$ python3 -q
>>> import numpy as np
>>> np.set_printoptions(precision=2, suppress=True, linewidth=120, floatmode="fixed")
>>> rnd = lambda a: np.round(a, 2) + 0
>>> arr = np.load("a.npy")
>>> arr
array([[-0.20, -0.70, -0.10],
       [ 2.50, -2.00, -0.30],
       [-2.00, -1.20, -1.10],
       [ 2.00,  3.00,  0.40],
       [-1.10, -0.80, -0.70],
       [ 2.20, -0.40,  2.10],
       [ 0.30, -0.40, -0.70]])
>>> P = arr @ np.linalg.solve(arr.T @ arr, arr.T)
>>> rnd(P @ arr[:, 2])
array([-0.10, -0.30, -1.10,  0.40, -0.70,  2.10, -0.70])
>>> rnd((np.eye(7) - P) @ arr)
array([[0.00, 0.00, 0.00],
       [0.00, 0.00, 0.00],
       [0.00, 0.00, 0.00],
       [0.00, 0.00, 0.00],
       [0.00, 0.00, 0.00],
       [0.00, 0.00, 0.00],
       [0.00, 0.00, 0.00]])
>>> rnd(np.trace(P))
np.float64(3.0)
>>> rnd(np.linalg.eigvalsh(P))
array([0.00, 0.00, 0.00, 0.00, 1.00, 1.00, 1.00])
>>> data = np.load("block16.npy")
>>> data
array([[ 2, -1,  2, -5,  1,  7,  5,  0,  8],
       [-1,  2, -1,  2, -5,  1,  7,  5,  0],
       [ 2, -1,  2, -1,  2, -5,  1,  7,  5],
       [-5,  2, -1,  2, -1,  2, -5,  1,  7],
       [ 1, -5,  2, -1,  2, -1,  2, -5,  1],
       [ 7,  1, -5,  2, -1,  2, -1,  2, -5],
       [ 5,  7,  1, -5,  2, -1,  2, -1,  2],
       [ 0,  5,  7,  1, -5,  2, -1,  2, -1],
       [ 8,  0,  5,  7,  1, -5,  2, -1,  2]])
>>> x = np.array([0, 3, 1, 1, 2, 2, 3, 1, 0])
>>> target = data @ x
>>> c, lr = np.zeros(9), 1 / np.linalg.norm(data, 2) ** 2
>>> for i in range(20):
...     c -= lr * data.T @ (data @ c - target)
...     if i % 5 == 0: print(i, round(np.linalg.norm(data @ c - target), 2))
... 
0 12.92
5 5.52
10 4.51
15 4.12
>>> rnd(np.linalg.cond(data))
np.float64(13.86)
